$ python -q
>>> import numpy as np
>>> from numpy import linalg as LA
>>> np.set_printoptions(precision=2, suppress=True, linewidth=120, floatmode="fixed")
>>> def tidy(a):
...     return np.round(a, 2) + 0
... 
>>> M2 = np.array([[7, 4, 5, 3], [3, 5, 3, 8], [4, 6, 1, 1], [0, 2, 9, 2]])
>>> E = np.triu(M2)
>>> print(E)
[[7 4 5 3]
 [0 5 3 8]
 [0 0 1 1]
 [0 0 0 2]]
>>> rng = np.random.default_rng(41)
>>> M2 = E + rng.integers(-2, 3, (4, 2)) @ rng.integers(-2, 3, (2, 4))
>>> print(M2)
[[10  6  7  4]
 [ 0  9  1  7]
 [-5  2 -5 -2]
 [ 5 -2  6  5]]
>>> print(tidy(LA.svd(M2 - E, compute_uv=False)))
[12.82  4.77  0.00  0.00]
>>> print(M2 - E)
[[ 3  2  2  1]
 [ 0  4 -2 -1]
 [-5  2 -6 -3]
 [ 5 -2  6  3]]
>>> x = np.array([1, 3, -2, 2])
>>> y = E @ x
>>> print(y)
[15 25  0  4]
>>> print(tidy(LA.solve(E.T, E[1])))
[0.00 1.00 0.00 0.00]
>>> print(tidy(LA.solve(E, E[:, 2])))
[0.00 0.00 1.00 0.00]
>>> x = np.array([-1, -5, -5, -3])
>>> y = E @ x
>>> b, lr = np.zeros(4), 1 / LA.norm(E, 2) ** 2
>>> for i in range(30):
...     b -= lr * E.T @ (E @ b - y)
...     if i % 10 == 0: print(i, round(LA.norm(E @ b - y), 2))
... 
0 3.32
10 2.97
20 2.78
>>> print(tidy(LA.cond(E)))
16.39
>>> print(LA.matrix_rank(E - E[0, 0] * np.eye(4)))
3
>>> print(LA.matrix_power(E - np.diag(np.diag(E)), 4))
[[0 0 0 0]
 [0 0 0 0]
 [0 0 0 0]
 [0 0 0 0]]
>>> print(E @ E)
[[49 48 52 64]
 [ 0 25 18 59]
 [ 0  0  1  3]
 [ 0  0  0  4]]
>>> r0 = np.array([2, 1])
>>> print(np.polyval(r0, E[3]))
[1 1 1 5]
>>> print(np.correlate(E[3], E[0], "full"))
[ 0  0  0  6 10  8 14]
>>> t = rng.uniform(0, 2 * np.pi, 34)
>>> Q, _ = LA.qr(np.array([[-0.5, -0.6],
...     [0.0, 0.8],
...     [-0.2, 0.3],
...     [-0.8, -1.4],
...     [1.0, -2.7],
...     [0.8, -0.9],
...     [-0.3, -0.3]]))
>>> A = 10 * np.c_[np.cos(t), np.sin(t)] @ Q.T
>>> print(tidy(A))
[[ 4.26 -2.17  0.24  8.00  2.07 -1.76  2.39]
 [ 0.06  1.77  1.22 -0.88 -8.76 -4.22  0.17]
 [-2.75  2.54  0.62 -5.79 -6.90 -1.52 -1.46]
 [-4.35  1.96 -0.42 -8.03 -0.86  2.40 -2.46]
 [ 4.25 -2.18  0.23  8.00  2.12 -1.73  2.39]
 [ 4.10 -1.10  0.90  7.17 -2.84 -4.01  2.38]
 [ 0.81  1.43  1.29  0.52 -8.58 -4.62  0.60]
 [-3.50  0.39 -1.14 -5.82  5.11  4.70 -2.07]
 [-4.11  1.12 -0.89 -7.20  2.77  3.98 -2.38]
 [-1.75 -0.92 -1.32 -2.29  7.97  4.93 -1.12]
 [-3.38  2.55  0.37 -6.80 -5.66 -0.52 -1.84]
 [ 0.91 -2.14 -1.08  2.63  8.60  3.51  0.39]
 [ 3.58 -2.52 -0.27  7.12  5.12  0.12  1.96]
 [ 1.10  1.28  1.30  1.05 -8.45 -4.74  0.75]
 [-3.61  2.51  0.25 -7.16 -5.03 -0.07 -1.98]
 [ 1.33 -2.27 -1.00  3.38  8.39  3.14  0.63]
 [-4.13  1.14 -0.88 -7.23  2.71  3.96 -2.39]
 [ 4.31 -2.08  0.32  8.03  1.55 -2.04  2.43]
 [-4.25  2.18 -0.23 -7.99 -2.14  1.72 -2.38]
 [-4.32  1.54 -0.69 -7.75  1.11  3.32 -2.47]
 [ 2.65 -2.53 -0.65  5.63  7.05  1.65  1.40]
 [ 1.07 -2.19 -1.05  2.92  8.53  3.37  0.48]
 [-4.36  1.77 -0.55 -7.95  0.09  2.86 -2.48]
 [ 0.61 -2.04 -1.13  2.10  8.70  3.75  0.21]
 [-3.76  2.48  0.17 -7.38 -4.56  0.25 -2.07]
 [-3.17  0.09 -1.21 -5.13  5.90  4.87 -1.90]
 [-1.15 -1.25 -1.31 -1.15  8.42  4.76 -0.78]
 [ 1.54  1.04  1.32  1.89 -8.15 -4.88  1.00]
 [ 4.32 -2.05  0.34  8.04  1.36 -2.14  2.44]
 [-2.22  2.47  0.78 -4.92 -7.62 -2.20 -1.15]
 [-4.36  1.75 -0.56 -7.94  0.18  2.90 -2.48]
 [ 4.13 -2.30  0.10  7.88  2.95 -1.26  2.31]
 [ 4.18 -2.26  0.15  7.93  2.65 -1.44  2.34]
 [ 3.11 -2.56 -0.48  6.38  6.25  0.97  1.67]]
>>> print(LA.cond(A) > 100)
True
>>> print(tidy(LA.norm(A, 2) / LA.norm(A)))
0.78
>>> print([round(float(x), 2) for x in LA.svd(A, compute_uv=False)[:3]])
[45.39, 36.6, 0.0]
>>> U, sig, VT = LA.svd(A)
>>> vecs = VT[:(sig > 1e-8).sum()]
>>> x = A[29] + 5 * A[31] + rng.integers(2) * np.eye(7)[3]
>>> print(tidy(x))
[18.43 -9.03  1.28 34.46  7.13 -8.51 10.38]
>>> print(tidy(vecs.T @ vecs))
[[ 0.19 -0.08  0.02  0.35  0.01 -0.12  0.11]
 [-0.08  0.07  0.01 -0.16 -0.16 -0.03 -0.04]
 [ 0.02  0.01  0.02  0.03 -0.11 -0.06  0.01]
 [ 0.35 -0.16  0.03  0.65  0.10 -0.18  0.20]
 [ 0.01 -0.16 -0.11  0.10  0.77  0.36 -0.01]
 [-0.12 -0.03 -0.06 -0.18  0.36  0.25 -0.07]
 [ 0.11 -0.04  0.01  0.20 -0.01 -0.07  0.06]]
>>> print(LA.matrix_rank(np.vstack([A, x])))
2
>>> print(tidy(np.diag(vecs.T @ vecs)))
[0.19 0.07 0.02 0.65 0.77 0.25 0.06]
>>> x = np.array([0, 2, 1, 0, 0, 1, 1])
>>> a = np.maximum(A @ x, 0)
>>> print(tidy(A.T @ a))
[-160.13   76.64  -12.32 -298.36  -53.38   78.01  -90.33]
>>> print(np.unique(A.round(6), axis=0).shape)
(34, 7)
>>> print(np.abs(np.diag(LA.qr(A)[1])) > 1e-9)
[ True  True False False False False False]
>>> print(LA.lstsq(A[:-1].T, A[-1])[2])
2
>>> print(np.allclose(A[:-1].T @ LA.lstsq(A[:-1].T, A[-1])[0], A[-1]))
True
>>> W0 = np.load("arr.npy")
>>> print(tidy(W0))
[[-6.15 -8.15  1.28  6.43]
 [-0.22 -2.22  3.26  2.48]
 [-1.86 -3.86  2.71  3.58]
 [ 0.18 -1.82  3.39  2.21]
 [ 2.51  0.51  4.17  0.66]
 [-2.22 -4.22  2.59  3.82]
 [-2.44 -4.44  2.52  3.96]
 [ 0.72 -1.28  3.57  1.85]
 [ 3.93  1.93  4.64 -0.29]
 [ 1.71 -0.29  3.90  1.19]
 [ 2.73  0.73  4.24  0.51]
 [ 3.66  1.66  4.55 -0.11]
 [-1.42 -3.42  2.86  3.28]
 [ 4.65  2.65  4.88 -0.76]
 [ 2.14  0.14  4.05  0.91]
 [ 0.62 -1.38  3.54  1.92]
 [ 2.97  0.97  4.32  0.36]
 [ 3.16  1.16  4.39  0.22]
 [-2.33 -4.33  2.56  3.88]
 [ 1.21 -0.79  3.74  1.53]
 [ 3.26  1.26  4.42  0.16]
 [ 1.57 -0.43  3.86  1.28]
 [-3.49 -5.49  2.17  4.66]
 [-2.59 -4.59  2.47  4.06]
 [ 0.33 -1.67  3.44  2.12]]
>>> print(np.argsort(-LA.norm(W0, axis=0).round(6), kind="stable")[:3])
[2 1 0]
>>> print(LA.cond(W0) > 100)
True
>>> print(LA.matrix_rank(W0, rtol=0.1))
2
>>> print(tidy(LA.norm(W0, 2) / LA.norm(W0)))
0.76
